% python3 -q
>>> import numpy as np
>>> np.set_printoptions(suppress=True, linewidth=160)
>>> feats = np.loadtxt("sample19.csv", delimiter=",")
>>> print(feats.round(2))
[[-0.5   0.    0.    0.87]
 [ 0.    1.    0.    0.  ]
 [ 0.    0.    1.    0.  ]
 [-0.87  0.    0.   -0.5 ]]
>>> round(np.linalg.det(2 * feats), 2), np.round(np.linalg.det(feats), 2)
(np.float64(16.0), np.float64(1.0))
>>> round(float(np.linalg.det(feats[::-1])), 2)
1.0
>>> np.round(np.poly(feats), 2) + 0
array([ 1., -1.,  0., -1.,  1.])
>>> print(round(float(np.einsum("ii->", feats)), 2))
1.0
>>> np.round(np.einsum("ij,ji->", feats, feats), 2)
np.float64(1.0)
>>> x0 = np.array([6, 4, 8, 9])
>>> target = feats @ x0
>>> c, lr = np.zeros(4), 1 / np.linalg.norm(feats, 2) ** 2
>>> for i in range(30):
...     c -= lr * feats.T @ (feats @ c - target)
...     if i % 5 == 0: print(i, round(np.linalg.norm(feats @ c - target), 2))
... 
0 0.0
5 0.0
10 0.0
15 0.0
20 0.0
25 0.0
>>> c
array([6., 4., 8., 9.])
>>> rng = np.random.default_rng(4647)
>>> labels = rng.permutation(4)
>>> labels
array([3, 2, 0, 1])
>>> B = feats[labels][:, labels]
>>> print(B.round(2))
[[-0.5   0.   -0.87  0.  ]
 [ 0.    1.    0.    0.  ]
 [ 0.87  0.   -0.5   0.  ]
 [ 0.    0.    0.    1.  ]]
>>> np.round(np.trace(B), 2)
np.float64(1.0)
>>> np.round(np.linalg.det(B), 2), np.round(np.linalg.det(feats[labels]), 2)
(np.float64(1.0), np.float64(-1.0))
>>> F = np.load("w.npy")
>>> F
array([[ 1, -2,  4],
       [ 1, -1,  1],
       [ 1,  0,  0],
       [ 1,  1,  1]])
>>> f = np.array([6, -9])
>>> print(np.cross(F[2, :3], F[0, :3]))
[ 0 -4 -2]
>>> print(np.polyval(f, F[2]))
[-3 -9 -9]
>>> x0 = np.array([2, 0, 3])
>>> target = F @ x0
>>> np.round(np.linalg.lstsq(F, target)[0], 2) + 0
array([2., 0., 3.])
>>> target = target + 0.1 * rng.normal(size=4)
>>> target.round(2)
array([13.96,  4.98,  2.14,  5.18])
>>> c, *_ = np.linalg.lstsq(F, target)
>>> c.round(2)
array([2.1 , 0.09, 3.01])
>>> [round(float(np.linalg.norm(np.linalg.solve(F.T @ F + lam * np.eye(3), F.T @ target))), 2) for lam in (0, 1, 10, 100)]
[3.67, 3.34, 2.28, 0.62]
>>> c.round()
array([2., 0., 3.])
>>> round(float(np.linalg.norm(target - F @ c)), 2)
0.06
>>> W0 = np.load("a.npy")
>>> W0
array([[0, 3, 0, 0],
       [0, 2, 0, 0],
       [0, 0, 0, 3],
       [0, 0, 0, 2]])
>>> np.linalg.matrix_rank(W0, rtol=0.1)
np.int64(2)
>>> print(np.round(np.linalg.norm(W0, 2) / np.linalg.norm(W0), 2))
0.71
>>> np.linalg.cond(W0) > 100
np.True_
>>> np.argsort(-np.linalg.norm(W0, axis=0).round(6), kind="stable")[:3]
array([1, 3, 0])
>>> U, s, Vt = np.linalg.svd(W0)
>>> np.argmax(s[:-1] / (s[1:] + 1e-6)) + 1
np.int64(2)
>>> print(s.round(2))
[3.61 3.61 0.   0.  ]
>>> B = U[:, :2] @ np.diag(s[:2]) @ Vt[:2]
>>> B.round(2)
array([[0., 3., 0., 0.],
       [0., 2., 0., 0.],
       [0., 0., 0., 3.],
       [0., 0., 0., 2.]])
>>> np.linalg.matrix_rank(B)
np.int64(2)
>>> round(float(np.linalg.norm(W0 - B) / np.linalg.norm(W0)), 2)
0.0
>>> U, s, Vt = np.linalg.svd(B)
>>> evecs = Vt[:(s > 1e-8).sum()]
>>> x0 = B[3] + 3 * B[1] + rng.integers(2) * np.eye(4)[2]
>>> print(x0.round(2))
[0. 6. 0. 2.]
>>> np.round(evecs.T @ evecs, 2)
array([[0., 0., 0., 0.],
       [0., 1., 0., 0.],
       [0., 0., 0., 0.],
       [0., 0., 0., 1.]])
>>> np.allclose(evecs.T @ evecs @ x0, x0)
True
>>> X = np.loadtxt("run0.csv", delimiter=",")
>>> print(X)
[[-1.9 -3.  -1. ]
 [-3.   5.1 -5. ]
 [-2.  -3.  -0.9]]
>>> B = np.linalg.invert(X)
Traceback (most recent call last):
  File "<python-input-57>", line 1, in <module>
    B = np.linalg.invert(X)
        ^^^^^^^^^^^^^^^^
AttributeError: module 'numpy.linalg' has no attribute 'invert'
>>> B = np.linalg.inv(X)
>>> round(float(np.linalg.slogdet(X)[0]), 2)
-1.0
>>> np.round(np.linalg.det(X) * B, 2)
array([[-19.59,   0.3 ,  20.1 ],
       [  7.3 ,  -0.29,  -6.5 ],
       [ 19.2 ,   0.3 , -18.69]])
>>> labels = rng.permutation(3)
>>> B = F[:, labels] * rng.choice([-1, 1], 3)
>>> B
array([[-2, -1, -4],
       [-1, -1, -1],
       [ 0, -1,  0],
       [ 1, -1, -1]])
>>> U, _, Vt = np.linalg.svd(F.T @ B)
>>> print(np.round(np.linalg.lstsq(F, B)[0], 2) + 0)
[[ 0. -1.  0.]
 [ 1.  0.  0.]
 [ 0.  0. -1.]]
>>> np.round(U @ Vt, 2) + 0
array([[ 0., -1.,  0.],
       [ 1.,  0.,  0.],
       [ 0.,  0., -1.]])
>>> np.round(np.poly(X), 2)
array([  1.  ,  -2.3 , -38.57,   3.88])
>>> np.kron(np.eye(2, dtype=int), X)
array([[-1.9, -3. , -1. , -0. , -0. , -0. ],
       [-3. ,  5.1, -5. , -0. ,  0. , -0. ],
       [-2. , -3. , -0.9, -0. , -0. , -0. ],
       [-0. , -0. , -0. , -1.9, -3. , -1. ],
       [-0. ,  0. , -0. , -3. ,  5.1, -5. ],
       [-0. , -0. , -0. , -2. , -3. , -0.9]])
>>> round(float(np.linalg.det(2 * X)), 2), round(float(np.linalg.det(X)), 2)
(-31.03, -3.88)
>>> round(np.linalg.det(X.T), 2)
np.float64(-3.88)
>>> print(np.round(np.linalg.eigvals(X).sum().real, 2))
2.3
>>> x0 = np.array([3, 3, 2])
>>> np.round((X * x0).sum(axis=1), 2)
array([-16.7,  -3.7, -16.8])
>>> print(np.round(X @ np.ones(3), 2))
[-5.9 -2.9 -5.9]
>>> X @ np.eye(3)[0]
array([-1.9, -3. , -2. ])
>>> np.round(X @ (2 * x0), 2)
array([-33.4,  -7.4, -33.6])
>>> (X @ x0).argmax()
np.int64(1)
>>> np.sign((X @ x0).round(6))
array([-1., -1., -1.])
>>> np.round(X * x0, 2)
array([[ -5.7,  -9. ,  -2. ],
       [ -9. ,  15.3, -10. ],
       [ -6. ,  -9. ,  -1.8]])
>>> np.linalg.matrix_rank(W0 - W0[0, 0] * np.eye(4))
np.int64(2)
>>> np.linalg.matrix_power(W0 - np.diag(np.diag(W0)), 4)
array([[0, 0, 0, 0],
       [0, 0, 0, 0],
       [0, 0, 0, 0],
       [0, 0, 0, 0]])
>>> W0 @ W0
array([[0, 6, 0, 0],
       [0, 4, 0, 0],
       [0, 0, 0, 6],
       [0, 0, 0, 4]])
>>> [int(np.linalg.matrix_rank(np.linalg.matrix_power(W0, p))) for p in range(1, 5)]
[2, 2, 2, 2]
>>> A = np.load("out3.npy")
>>> A
array([[ 0., -1.,  1.],
       [-1.,  0.,  0.],
       [ 1.,  0.,  0.]])
>>> np.round(np.sort(np.linalg.eigvals(W0).real), 2)
array([0., 0., 2., 2.])
>>> (np.linalg.matrix_power((W0 != 0) + (W0.T != 0) + np.eye(4), 4) > 0).astype(int)
array([[1, 1, 0, 0],
       [1, 1, 0, 0],
       [0, 0, 1, 1],
       [0, 0, 1, 1]])
>>> round(np.linalg.det(W0), 2)
np.float64(0.0)
>>> print(np.flatnonzero(np.linalg.matrix_power((W0 != 0) + (W0.T != 0) + np.eye(4), 4)[0]))
[0 1]
>>> vals, evecs = np.linalg.eigh(A)
>>> x0 = np.array([0, 5, 5])
>>> x0 @ A @ x0
np.float64(0.0)
>>> print(np.round(evecs * np.abs(vals) @ evecs.T, 2) + 0)
[[ 1.41  0.    0.  ]
 [ 0.    0.71 -0.71]
 [ 0.   -0.71  0.71]]
>>> proj = np.triu(np.array([[1, 0, 5], [0, 5, 1], [3, 5, 5]]), 1) + np.eye(3)
>>> B = proj @ A @ np.linalg.inv(proj)
>>> proj @ A - A @ proj
array([[ 5.,  0.,  1.],
       [ 1.,  0.,  5.],
       [ 0.,  0., -5.]])
>>> print(round(float(np.linalg.det(B)), 2))
0.0
>>> np.all(np.linalg.eigvalsh(A) > 0)
np.False_
>>> [round(float(np.linalg.det(A[:i, :i])), 2) + 0 for i in range(1, 4)]
[0.0, -1.0, 0.0]
>>> data = -2 * np.eye(4) + np.eye(4, k=1)
>>> data
array([[-2.,  1.,  0.,  0.],
       [ 0., -2.,  1.,  0.],
       [ 0.,  0., -2.,  1.],
       [ 0.,  0.,  0., -2.]])
>>> B = data / np.linalg.norm(data, axis=1, keepdims=True)
>>> cov = B @ B.T
>>> cov.round(2)
array([[ 1.  , -0.4 ,  0.  ,  0.  ],
       [-0.4 ,  1.  , -0.4 ,  0.  ],
       [ 0.  , -0.4 ,  1.  , -0.45],
       [ 0.  ,  0.  , -0.45,  1.  ]])
>>> np.argwhere(np.triu(np.abs(cov) > 0.95, 1))
array([], shape=(0, 2), dtype=int64)
>>> cov[3].round(2)
array([ 0.  ,  0.  , -0.45,  1.  ])
>>> np.round(np.linalg.norm(B, axis=1), 2)
array([1., 1., 1., 1.])
>>> E = np.loadtxt("block19.csv", delimiter=",")
>>> E
array([[  3.,   2.,   9.],
       [  1.,  11.,   1.],
       [  4.,  18.,  -7.],
       [ -3.,  20.,   2.],
       [ -2.,  27.,   4.],
       [ -6.,  26.,  13.],
       [-11.,  25.,   8.],
       [-20.,  21.,   0.],
       [-26.,  21.,   8.],
       [-34.,  16.,  14.],
       [-32.,   9.,  23.],
       [-24.,   0.,  27.],
       [-23.,  -7.,  26.],
       [-14.,  -8.,  35.],
       [-10., -16.,  44.],
       [-15., -18.,  52.]])
>>> U, s, Vt = np.linalg.svd(A)
>>> evecs = Vt[:(s > 1e-8).sum()]
>>> x0 = A[1] + -2 * A[0] + rng.integers(2) * np.eye(3)[2]
>>> x0
array([-1.,  2., -1.])
>>> round(float(np.linalg.norm(x0 - evecs.T @ evecs @ x0)), 2)
0.71
>>> np.round(np.diag(evecs.T @ evecs), 2)
array([1. , 0.5, 0.5])
>>> np.allclose(evecs.T @ evecs @ x0, x0)
False
>>> np.round(evecs.T @ evecs, 2)
array([[ 1. ,  0. ,  0. ],
       [ 0. ,  0.5, -0.5],
       [ 0. , -0.5,  0.5]])
